$ ipython --no-banner

In [1]: import numpy as np

In [2]: import numpy.linalg as la

In [3]: np.set_printoptions(precision=2, suppress=True, linewidth=200)

In [4]: rd = lambda a: np.round(a, 2) + 0

In [5]: A = np.loadtxt("case7.csv", delimiter=",")

In [6]: A
Out[6]: 
array([[ 21.  , -19.99, -11.05,  24.99,  35.99,  16.  ,   0.98,  11.97,  -7.02, -20.98,   6.02, -16.  , -27.99],
       [ -0.97,  -4.  ,  -0.99, -21.01, -12.01,   7.97,   3.  ,  12.  , -20.99,  -7.01, -30.  ,  16.02,  -4.03],
       [ 21.02,  -8.  ,   5.  ,   9.01,  23.99,  -1.96,   3.  ,  14.01,  -7.  ,  -9.  ,  -4.02,  -6.01, -26.  ],
       [ 15.03,   0.01,  15.03, -20.99,   0.  ,  -9.  ,   6.04,  21.02, -21.01,  -3.  , -33.01,  15.03, -20.98],
       [ 22.99, -19.  ,  -5.02,   7.  ,  27.  ,  14.  ,   4.02,  22.01, -20.98, -21.98, -17.  ,  -3.02, -33.02],
       [ 14.99,  -5.99,   7.01, -13.  ,   6.01,   0.01,   4.97,  20.04, -21.01,  -8.98, -27.97,  10.03, -21.98],
       [ 30.98, -32.  , -16.99,  27.  ,  47.99,  28.01,   2.98,  24.03, -21.01, -35.02,  -6.03, -16.  , -44.03],
       [  3.  , -12.97, -16.97,  27.03,  21.  ,  17.01,  -2.97,  -5.02,   7.01, -11.96,  21.98, -18.  ,  -4.01],
       [  7.98,  -7.  ,  -3.99,  12.04,  15.03,   5.03,  -0.02,   2.98,  -0.01,  -7.01,   6.02,  -7.99, -10.  ],
       [ 31.01,  -8.03,  14.96,  -4.99,  24.01,  -7.99,   6.98,  28.  , -21.02, -10.99, -25.99,   4.02, -40.01]])

In [7]: t = np.radians(36)

In [8]: r_ = np.eye(13)

In [9]: r_[2, 2] = r_[10, 10] = np.cos(t)

In [10]: r_[2, 10], r_[10, 2] = -np.sin(t), np.sin(t)

In [11]: M2 = A @ r_.T

In [12]: print(np.allclose(A @ A.T, M2 @ M2.T))
True

In [13]: print(rd(la.svd(A, compute_uv=False)), rd(la.svd(M2, compute_uv=False)))
[165.77 108.02  39.52   0.1    0.08   0.07   0.05   0.04   0.03   0.01] [165.77 108.02  39.52   0.1    0.08   0.07   0.05   0.04   0.03   0.01]

In [14]: print(np.allclose(la.norm(A, axis=1), la.norm(M2, axis=1)))
True

In [15]: rd(np.abs(M2 - A).max(axis=0))
Out[15]: array([ 0.  ,  0.  , 17.82,  0.  ,  0.  ,  0.  ,  0.  ,  0.  ,  0.  ,  0.  , 15.14,  0.  ,  0.  ])

In [16]: X = np.load("arr.npy")

In [17]: X
Out[17]: 
array([[-1,  0,  1,  2,  0,  1, -1,  0,  2,  0,  0,  0,  0,  0,  1],
       [ 0, -1,  0,  0, -2,  0,  0,  0,  0, -1,  2, -1, -1, -2,  0],
       [ 2,  0,  1, -2,  0,  0, -2, -1,  2,  0,  0,  0,  0,  0,  2],
       [-1,  0,  0,  2,  0, -1,  0,  0, -2,  0,  0,  0,  0,  0,  2],
       [ 0, -2,  0,  0, -1,  0,  0,  0,  0,  2,  1, -1,  1,  0,  0],
       [ 1,  0,  0, -1,  0,  2,  1,  2, -2,  0,  0,  0,  0,  0,  1],
       [ 1,  0, -1,  2,  0,  0, -2,  1,  2,  0,  0,  0,  0,  0,  2],
       [-1,  0,  0,  1,  0, -1,  1,  1,  2,  0,  0,  0,  0,  0,  1],
       [ 1,  0,  2,  1,  0, -1, -1,  2,  0,  0,  0,  0,  0,  0,  0],
       [ 0,  1,  0,  0,  0,  0,  0,  0,  0,  1, -1,  1,  1,  1,  0],
       [ 0, -2,  0,  0,  1,  0,  0,  0,  0, -2, -2, -2,  2, -2,  0],
       [ 0,  1,  0,  0, -2,  0,  0,  0,  0,  2, -2, -2, -2,  2,  0],
       [ 0, -2,  0,  0,  2,  0,  0,  0,  0,  2,  2, -2,  0,  0,  0],
       [ 0,  2,  0,  0,  0,  0,  0,  0,  0, -1, -2,  1, -2, -2,  0],
       [-1,  0,  0,  2,  0,  1, -2, -1, -1,  0,  0,  0,  0,  0,  2]])

In [18]: u, g = X[5], X[12]

In [19]: u @ u
Out[19]: np.int64(16)

In [20]: p = (u @ g) / (u @ u) * u

In [21]: p
Out[21]: array([ 0.,  0.,  0., -0.,  0.,  0.,  0.,  0., -0.,  0.,  0.,  0.,  0.,  0.,  0.])

In [22]: rd(la.norm(u + g) ** 2 + la.norm(u - g) ** 2)
Out[22]: np.float64(72.0)

In [23]: la.matrix_rank(np.outer(u, g))
Out[23]: np.int64(1)

In [24]: M2 = X / np.sqrt((X ** 2).mean(axis=1, keepdims=True))

In [25]: la.matrix_rank(M2) == la.matrix_rank(X)
Out[25]: np.True_

In [26]: rd(la.norm(M2, axis=1))
Out[26]: array([3.87, 3.87, 3.87, 3.87, 3.87, 3.87, 3.87, 3.87, 3.87, 3.87, 3.87, 3.87, 3.87, 3.87, 3.87])

In [27]: O, evecs = la.qr(X[:, :14])[0], la.qr(X[:, 14:])[0]

In [28]: s = la.svd(O.T @ evecs, compute_uv=False)

In [29]: rd(la.norm(O @ O.T - evecs @ evecs.T, 2))
Out[29]: np.float64(1.0)

In [30]: (s > 0.9).sum()
Out[30]: np.int64(0)

In [31]: w1 = np.array([[1, 0],
    ...:     [2, 1],
    ...:     [0, 1],
    ...:     [3, 1],
    ...:     [0, 2],
    ...:     [2, 3],
    ...:     [2, 2],
    ...:     [2, 3],
    ...:     [3, 3],
    ...:     [0, 2],
    ...:     [1, 0],
    ...:     [3, 1],
    ...:     [1, 1],
    ...:     [1, 3],
    ...:     [3, 3]])

In [32]: beta = np.array([1, 1])

In [33]: H = np.maximum(X @ w1 + beta, 0)

In [34]: (H > 0).astype(int)
Out[34]: 
array([[1, 1],
       [0, 0],
       [1, 1],
       [1, 0],
       [0, 1],
       [1, 1],
       [1, 1],
       [1, 1],
       [1, 1],
       [1, 1],
       [0, 0],
       [0, 1],
       [0, 1],
       [1, 0],
       [1, 1]])

In [35]: C = np.array([[1, 2, 0], [2, 4, 3]])

In [36]: print(w1 @ C)
[[ 1  2  0]
 [ 4  8  3]
 [ 2  4  3]
 [ 5 10  3]
 [ 4  8  6]
 [ 8 16  9]
 [ 6 12  6]
 [ 8 16  9]
 [ 9 18  9]
 [ 4  8  6]
 [ 1  2  0]
 [ 5 10  3]
 [ 3  6  3]
 [ 7 14  9]
 [ 9 18  9]]

In [37]: H @ C
Out[37]: 
array([[43, 86, 42],
       [ 0,  0,  0],
       [13, 26, 15],
       [ 4,  8,  0],
       [ 2,  4,  3],
       [28, 56, 33],
       [44, 88, 39],
       [40, 80, 39],
       [15, 30, 15],
       [25, 50, 27],
       [ 0,  0,  0],
       [ 8, 16, 12],
       [10, 20, 15],
       [ 2,  4,  0],
       [ 9, 18,  6]])

In [38]: vec = np.array([-1, 1, 2, 3, -3, 3, 3, 2, -3, -1, 1, -1, 3, 0, -3])

In [39]: a = np.maximum(X @ vec, 0)

In [40]: rd(np.tanh(X @ vec))
Out[40]: array([ 0.  ,  1.  , -1.  ,  1.  ,  1.  ,  1.  , -1.  , -1.  ,  1.  ,  0.76,  1.  , -0.76, -1.  , -1.  , -0.76])

In [41]: np.maximum(X @ (3 * vec), 0)
Out[41]: array([ 0, 18,  0, 12, 12, 36,  0,  0, 12,  3,  9,  0,  0,  0,  0])

In [42]: np.flatnonzero(a > 1e-9)
Out[42]: array([ 1,  3,  4,  5,  8,  9, 10])

In [43]: rng = np.random.default_rng(911210)

In [44]: labels = rng.integers(0, 3, 16)

In [45]: J = (labels[:, None] == labels) * -1 + np.eye(16)

In [46]: J
Out[46]: 
array([[ 0.,  0.,  0., -1., -1.,  0.,  0.,  0.,  0.,  0.,  0.,  0., -1.,  0.,  0.,  0.],
       [ 0.,  0.,  0.,  0.,  0.,  0.,  0., -1., -1., -1., -1., -1.,  0., -1.,  0.,  0.],
       [ 0.,  0.,  0.,  0.,  0., -1., -1.,  0.,  0.,  0.,  0.,  0.,  0.,  0., -1., -1.],
       [-1.,  0.,  0.,  0., -1.,  0.,  0.,  0.,  0.,  0.,  0.,  0., -1.,  0.,  0.,  0.],
       [-1.,  0.,  0., -1.,  0.,  0.,  0.,  0.,  0.,  0.,  0.,  0., -1.,  0.,  0.,  0.],
       [ 0.,  0., -1.,  0.,  0.,  0., -1.,  0.,  0.,  0.,  0.,  0.,  0.,  0., -1., -1.],
       [ 0.,  0., -1.,  0.,  0., -1.,  0.,  0.,  0.,  0.,  0.,  0.,  0.,  0., -1., -1.],
       [ 0., -1.,  0.,  0.,  0.,  0.,  0.,  0., -1., -1., -1., -1.,  0., -1.,  0.,  0.],
       [ 0., -1.,  0.,  0.,  0.,  0.,  0., -1.,  0., -1., -1., -1.,  0., -1.,  0.,  0.],
       [ 0., -1.,  0.,  0.,  0.,  0.,  0., -1., -1.,  0., -1., -1.,  0., -1.,  0.,  0.],
       [ 0., -1.,  0.,  0.,  0.,  0.,  0., -1., -1., -1.,  0., -1.,  0., -1.,  0.,  0.],
       [ 0., -1.,  0.,  0.,  0.,  0.,  0., -1., -1., -1., -1.,  0.,  0., -1.,  0.,  0.],
       [-1.,  0.,  0., -1., -1.,  0.,  0.,  0.,  0.,  0.,  0.,  0.,  0.,  0.,  0.,  0.],
       [ 0., -1.,  0.,  0.,  0.,  0.,  0., -1., -1., -1., -1., -1.,  0.,  0.,  0.,  0.],
       [ 0.,  0., -1.,  0.,  0., -1., -1.,  0.,  0.,  0.,  0.,  0.,  0.,  0.,  0., -1.],
       [ 0.,  0., -1.,  0.,  0., -1., -1.,  0.,  0.,  0.,  0.,  0.,  0.,  0., -1.,  0.]])

In [47]: vec = np.array([-2, 1, 1, 0, 3, 0, -1, -1, 2, 0, -3, -2, 2, 2, -1])

In [48]: X @ (2 * vec)
Out[48]: array([ 14, -34,   4,  -8,  -8, -20,   0,   6,  -2,  12,  22,  10,   4,  -4,   2])

In [49]: print(la.norm(X @ vec) <= la.norm(X, 2) * la.norm(vec) + 1e-9)
True

In [50]: M2 = np.array([[6, -6], [-1, -8]])

In [51]: C = np.array([[0, -2, 2], [4, -1, -3], [-1, 4, -1]])

In [52]: mat = np.kron(M2, C)

In [53]: mat
Out[53]: 
array([[  0, -12,  12,   0,  12, -12],
       [ 24,  -6, -18, -24,   6,  18],
       [ -6,  24,  -6,   6, -24,   6],
       [  0,   2,  -2,   0,  16, -16],
       [ -4,   1,   3, -32,   8,  24],
       [  1,  -4,   1,   8, -32,   8]])

In [54]: labels = rng.permutation(6)

In [55]: labels
Out[55]: array([1, 5, 2, 4, 0, 3])

In [56]: M2 = mat[labels][:, labels]

In [57]: np.allclose(M2, mat)
Out[57]: False

In [58]: np.diag(M2)
Out[58]: array([-6,  8, -6,  8,  0,  0])
